$ python3 -q
>>> import numpy as np
>>> import numpy.linalg as la
>>> np.set_printoptions(precision=3, suppress=True, linewidth=160)
>>> def rnd(a):
...     return np.round(a, 3) + 0
... 
>>> Q, _ = la.qr(np.array([[1.6, -0.2, -0.3, -0.9],
...     [1.1, 0.5, 0.2, 1.2],
...     [0.7, -0.2, -0.4, -0.8],
...     [0.0, -0.7, 0.0, -1.2],
...     [0.8, -0.6, 0.4, -0.6],
...     [0.1, -0.8, -0.1, 1.2],
...     [0.7, 0.5, 0.9, -0.5]]))
>>> W0 = Q @ Q.T
>>> rnd(W0)
array([[ 0.652,  0.189,  0.407,  0.064,  0.123, -0.069, -0.039],
       [ 0.189,  0.637, -0.027, -0.376, -0.013,  0.169,  0.156],
       [ 0.407, -0.027,  0.315,  0.086, -0.016, -0.116, -0.169],
       [ 0.064, -0.376,  0.086,  0.404,  0.293,  0.04 ,  0.017],
       [ 0.123, -0.013, -0.016,  0.293,  0.504,  0.259,  0.286],
       [-0.069,  0.169, -0.116,  0.04 ,  0.259,  0.765, -0.254],
       [-0.039,  0.156, -0.169,  0.017,  0.286, -0.254,  0.722]])
>>> vals, evecs = la.eigh(W0)
>>> rnd(la.svd(W0, compute_uv=False))
array([1., 1., 1., 1., 0., 0., 0.])
>>> rnd(vals)
array([0., 0., 0., 1., 1., 1., 1.])
>>> np.unique(vals.round(6) + 0, return_counts=True)[1]
array([3, 4])
>>> rnd(evecs @ np.diag(vals) @ evecs.T)
array([[ 0.652,  0.189,  0.407,  0.064,  0.123, -0.069, -0.039],
       [ 0.189,  0.637, -0.027, -0.376, -0.013,  0.169,  0.156],
       [ 0.407, -0.027,  0.315,  0.086, -0.016, -0.116, -0.169],
       [ 0.064, -0.376,  0.086,  0.404,  0.293,  0.04 ,  0.017],
       [ 0.123, -0.013, -0.016,  0.293,  0.504,  0.259,  0.286],
       [-0.069,  0.169, -0.116,  0.04 ,  0.259,  0.765, -0.254],
       [-0.039,  0.156, -0.169,  0.017,  0.286, -0.254,  0.722]])
>>> feats = np.loadtxt("data.csv", delimiter=",")
>>> feats
array([[ 0.,  0., 15.,  0., 13.],
       [ 9.,  3.,  6.,  0.,  7.],
       [24., 13.,  0., 10.,  0.],
       [21., 11.,  0.,  8.,  0.],
       [24., 13.,  0., 10.,  0.],
       [12.,  5.,  3.,  2.,  5.],
       [18.,  9.,  0.,  6.,  1.],
       [ 0.,  0., 21.,  0., 17.],
       [24., 13.,  0., 10.,  0.],
       [ 3.,  0., 12.,  0., 11.],
       [12.,  5.,  3.,  2.,  5.],
       [24., 13.,  0., 10.,  0.],
       [ 0.,  0., 18.,  0., 15.],
       [21., 11.,  0.,  8.,  0.],
       [15.,  7.,  0.,  4.,  3.],
       [ 9.,  3.,  6.,  0.,  7.],
       [15.,  7.,  0.,  4.,  3.],
       [ 0.,  0., 15.,  0., 13.],
       [ 0.,  0., 15.,  0., 13.],
       [ 0.,  0., 15.,  0., 13.],
       [ 6.,  1.,  9.,  0.,  9.],
       [12.,  5.,  3.,  2.,  5.],
       [24., 13.,  0., 10.,  0.],
       [ 6.,  1.,  9.,  0.,  9.],
       [21., 11.,  0.,  8.,  0.],
       [ 9.,  3.,  6.,  0.,  7.],
       [ 0.,  0., 21.,  0., 17.],
       [ 3.,  0., 12.,  0., 11.],
       [ 0.,  0., 15.,  0., 13.],
       [24., 13.,  0., 10.,  0.],
       [ 6.,  1.,  9.,  0.,  9.],
       [ 9.,  3.,  6.,  0.,  7.]])
>>> vec = np.array([3, 2, 2, 0, 2])
>>> rhs = feats @ vec
>>> rnd(la.lstsq(feats, rhs)[0])
array([3., 2., 2., 0., 2.])
>>> rhs
array([56., 59., 98., 85., 98., 62., 74., 76., 98., 55., 62., 98., 66., 85., 65., 59., 65., 56., 56., 56., 56., 62., 98., 56., 85., 59., 76., 55., 56., 98.,
       56., 59.])
>>> rnd(la.solve(feats.T @ feats, feats.T @ rhs))
array([3., 2., 2., 0., 2.])
>>> rng = np.random.default_rng(80968)
>>> rhs = rhs + 0.05 * rng.normal(size=32)
>>> rnd(rhs)
array([55.969, 58.989, 97.911, 85.034, 97.987, 62.04 , 73.97 , 76.056, 97.968, 55.101, 61.98 , 98.009, 66.01 , 84.996, 65.005, 58.989, 64.994, 55.979, 56.04 ,
       55.97 , 55.952, 62.035, 97.963, 56.022, 85.004, 58.972, 75.924, 54.986, 56.039, 98.037, 55.954, 58.984])
>>> b, *_ = la.lstsq(feats, rhs)
>>> rnd(feats.T @ (rhs - feats @ b))
array([0., 0., 0., 0., 0.])
>>> rnd(b)
array([2.999, 1.993, 1.992, 0.01 , 2.009])
>>> [round(float(la.norm(la.solve(feats.T @ feats + lam * np.eye(5), feats.T @ rhs))), 2) for lam in (0, 1, 10, 100)]
[4.58, 4.53, 4.47, 4.4]
>>> rnd(la.norm(rhs - feats @ b))
np.float64(0.214)
>>> m1 = np.load("block9.npy")
>>> rnd(m1)
array([[  3.877,  -5.146,  -3.719,  -3.404],
       [  6.669,  -8.778,  -9.167,  -7.637],
       [  1.227,  -2.255,   0.618,  -7.733],
       [  4.385,  -5.957,  -4.935,  -6.424],
       [  0.441,  -0.624,   3.064,   2.572],
       [  5.7  ,  -7.686,  -7.529,  -8.685],
       [ -0.756,  -0.633,   3.05 , -19.103],
       [ -2.024,   1.992,   6.987,  -2.554],
       [  3.029,  -4.633,  -2.95 , -10.984],
       [  4.324,  -6.213,  -5.32 , -11.358],
       [ -2.702,   3.148,   8.722,   2.588],
       [  3.666,  -5.643,  -4.464, -14.662],
       [  5.478,  -7.22 ,  -6.829,  -5.688],
       [ -2.945,   3.352,   9.028,   1.278],
       [ -3.094,   3.779,   9.668,   4.992],
       [  2.158,  -2.999,  -0.498,  -2.133],
       [  3.381,  -3.507,  -1.26 ,  12.247],
       [  1.412,  -2.647,   0.029, -10.29 ],
       [  4.25 ,  -6.957,  -6.436, -23.851],
       [ -0.438,  -0.574,   3.138, -12.503],
       [  0.193,  -1.579,   1.632, -16.202],
       [  2.359,  -4.227,  -2.34 , -16.94 ],
       [ -4.497,   4.742,  11.113,  -5.81 ],
       [ -0.571,  -0.5  ,   3.251, -13.77 ],
       [  0.435,  -2.181,   0.728, -20.886],
       [ -1.076,  -0.241,   3.639, -18.967],
       [ -2.338,   1.649,   6.474, -13.345],
       [  3.763,  -4.898,  -3.347,  -1.731],
       [ -1.156,   0.858,   5.286,  -3.944],
       [  8.594, -10.873, -12.31 ,  -4.416]])
>>> rnd(la.norm(m1, 2) / la.norm(m1))
np.float64(0.843)
>>> [round(float(x), 3) for x in la.svd(m1, compute_uv=False)[:3]]
[65.27, 40.537, 9.803]
>>> np.argsort(-la.norm(m1, axis=0).round(6), kind="stable")[:3]
array([3, 2, 1])
>>> la.matrix_rank(m1, rtol=0.1)
np.int64(3)
>>> gram = np.cov(feats, rowvar=False)
>>> rnd(np.corrcoef(feats.T))
array([[ 1.   ,  0.986, -0.926,  0.939, -0.973],
       [ 0.986,  1.   , -0.867,  0.978, -0.936],
       [-0.926, -0.867,  1.   , -0.766,  0.983],
       [ 0.939,  0.978, -0.766,  1.   , -0.863],
       [-0.973, -0.936,  0.983, -0.863,  1.   ]])
>>> np.argsort(-feats.std(axis=0).round(6), kind="stable")
array([0, 2, 4, 1, 3])
>>> gram.shape
(5, 5)
>>> rnd(feats.std(axis=0))
array([8.988, 5.091, 6.924, 4.085, 5.605])
>>> np.argwhere(np.triu(np.abs(np.corrcoef(feats.T)) > 0.8, 1))
array([[0, 1],
       [0, 2],
       [0, 3],
       [0, 4],
       [1, 2],
       [1, 3],
       [1, 4],
       [2, 4],
       [3, 4]])
>>> np.median(feats, axis=0)
array([9., 3., 6., 0., 7.])
>>> dist = la.norm(m1[:, None] - m1[None], axis=-1)
>>> rnd(dist[:5, :5])
array([[ 0.   ,  8.281,  7.275,  3.392, 10.676],
       [ 8.281,  0.   , 12.958,  5.707, 18.95 ],
       [ 7.275, 12.958,  0.   ,  7.498, 10.745],
       [ 3.392,  5.707,  7.498,  0.   , 13.744],
       [10.676, 18.95 , 10.745, 13.744,  0.   ]])
>>> dist[13].round(6).argsort(kind="stable")[:4]
array([13, 10, 14,  7])
>>> np.flatnonzero(dist[13] < dist.mean() / 2)
array([ 7, 10, 13, 14])
>>> np.unravel_index(dist.round(6).argmax(), dist.shape)
(np.int64(16), np.int64(18))
>>> dist.shape
(30, 30)
>>> labels = m1[:, 2] > np.median(m1[:, 2])
>>> r0 = m1[labels].mean(axis=0) - m1[~labels].mean(axis=0)
>>> rnd(r0)
array([-5.49 ,  6.554,  9.832, -0.495])
>>> labels.astype(int)
array([0, 0, 1, 0, 1, 0, 1, 1, 0, 0, 1, 0, 0, 1, 1, 0, 0, 0, 0, 1, 1, 0, 1, 1, 1, 1, 1, 0, 1, 0])
>>> np.argsort(-np.abs(r0).round(6), kind="stable")
array([2, 1, 0, 3])
>>> (((m1 - m1.mean(axis=0)) @ r0 > 0) == labels).mean()
np.float64(1.0)
>>> K = np.load("layer16.npy")
>>> rnd(K)
array([[0.258, 0.129, 0.129, 0.194, 0.29 ],
       [0.176, 0.471, 0.059, 0.059, 0.235],
       [0.242, 0.273, 0.212, 0.03 , 0.242],
       [0.2  , 0.16 , 0.28 , 0.12 , 0.24 ],
       [0.172, 0.276, 0.31 , 0.103, 0.138]])
>>> Y = np.array([[3, 0], [-2, -2]])
>>> W2 = np.kron(Y, K)
>>> la.matrix_rank(W2)
np.int64(10)
>>> rnd(la.norm(W2, 2)), rnd(la.norm(Y, 2) * la.norm(K, 2))
(np.float64(3.953), np.float64(3.953))
>>> W2.shape
(10, 10)
>>> vec = np.array([4, 6, 4, -8, 0])
>>> rhs = K @ vec
>>> b, lr = np.zeros(5), 1 / la.norm(K, 2) ** 2
>>> for i in range(5):
...     b -= lr * K.T @ (K @ b - rhs)
...     if i % 1 == 0: print(i, round(la.norm(K @ b - rhs), 3))
... 
0 1.729
1 1.633
2 1.545
3 1.464
4 1.39
>>> rnd(la.cond(K))
np.float64(30.07)
>>> rnd(b)
array([1.87 , 4.343, 2.228, 0.112, 1.917])
>>> Y = la.inv(K)
>>> rnd(la.inv(Y))
array([[0.258, 0.129, 0.129, 0.194, 0.29 ],
       [0.176, 0.471, 0.059, 0.059, 0.235],
       [0.242, 0.273, 0.212, 0.03 , 0.242],
       [0.2  , 0.16 , 0.28 , 0.12 , 0.24 ],
       [0.172, 0.276, 0.31 , 0.103, 0.138]])
>>> rnd(la.slogdet(K)[0])
np.float64(-1.0)
>>> rnd(la.det(K) * la.det(Y))
np.float64(1.0)
>>> rnd(K @ Y)
array([[1., 0., 0., 0., 0.],
       [0., 1., 0., 0., 0.],
       [0., 0., 1., 0., 0.],
       [0., 0., 0., 1., 0.],
       [0., 0., 0., 0., 1.]])
>>> rnd(la.det(K) * Y)
array([[-0.001,  0.001, -0.002,  0.003, -0.001],
       [ 0.   ,  0.   ,  0.   ,  0.   ,  0.   ],
       [ 0.001,  0.   ,  0.   , -0.001,  0.   ],
       [-0.001,  0.   ,  0.002,  0.   , -0.001],
       [ 0.001, -0.001,  0.001, -0.003,  0.002]])
>>> W = np.array([[-2, -3, 1, 0],
...     [3, 1, -2, 1],
...     [-3, 1, 2, -1],
...     [-2, 2, 2, -3],
...     [2, -1, 2, 1]])
>>> b = np.array([0, 3, 3, 1])
>>> hid = np.maximum(K @ W + b, 0)
>>> (hid > 0).mean(axis=0)
array([0.4, 1. , 1. , 1. ])
>>> (hid > 0).astype(int)
array([[0, 1, 1, 1],
       [1, 1, 1, 1],
       [1, 1, 1, 1],
       [0, 1, 1, 1],
       [0, 1, 1, 1]])
>>> W2 = np.array([[2, 3, -2], [2, -2, 2], [2, -1, -4], [5, -4, -5]])
>>> W @ W2
array([[ -8,  -1,  -6],
       [  9,   5,  -1],
       [ -5,  -9,   5],
       [-11,   0,  15],
       [ 11,   2, -19]])
>>> (hid @ W2).round(6).argmax(axis=1)
array([0, 0, 0, 0, 0])
>>> F = np.loadtxt("w.csv", delimiter=",")
>>> F
array([[ -1.,  -3.,  -5.,  -1.,  -1.,  -4.],
       [  2.,   2.,  -2.,   4.,   3.,   0.],
       [  5.,  -1.,  -3.,   6.,   4.,  -2.],
       [  9.,  -6.,   0.,   5.,   2.,  -3.],
       [  8.,  -2.,   4.,   4.,   0.,  -7.],
       [  3.,  -1.,   6.,   9.,   5.,  -3.],
       [  0.,  -5.,   4.,   8.,   9.,  -7.],
       [ -5.,  -1.,   0.,  11.,  10.,  -7.],
       [  0.,  -3.,  -4.,  14.,   7., -11.],
       [ -4.,  -2.,  -8.,  15.,   2.,  -7.],
       [ -8.,  -6., -13.,  10.,   6.,  -4.],
       [ -4.,  -8., -14.,   5.,   7.,  -2.],
       [ -8.,  -4.,  -9.,   4.,   6.,  -2.],
       [-13.,   1.,  -8.,   0.,   4.,  -4.],
       [-17.,  -1., -13.,  -2.,   5.,  -6.],
       [-15.,  -5., -17.,  -4.,   0.,  -8.],
       [-20.,  -6., -15.,   1.,   2.,  -4.],
       [-18.,  -6., -18.,  -2.,   4.,   1.],
       [-16.,  -5., -14.,   0.,   8.,  -3.]])
>>> cen = F - F.mean(axis=0)
>>> evecs = la.svd(cen)[2][:2]
>>> Y = cen - cen @ evecs.T @ evecs
>>> la.norm(Y, axis=1).round(6).argmax()
np.int64(11)
>>> rnd((cen @ evecs.T).std(axis=0))
array([11.521,  4.868])
>>> rnd(Y.std(axis=0))
array([1.911, 2.443, 2.527, 1.226, 2.194, 2.538])
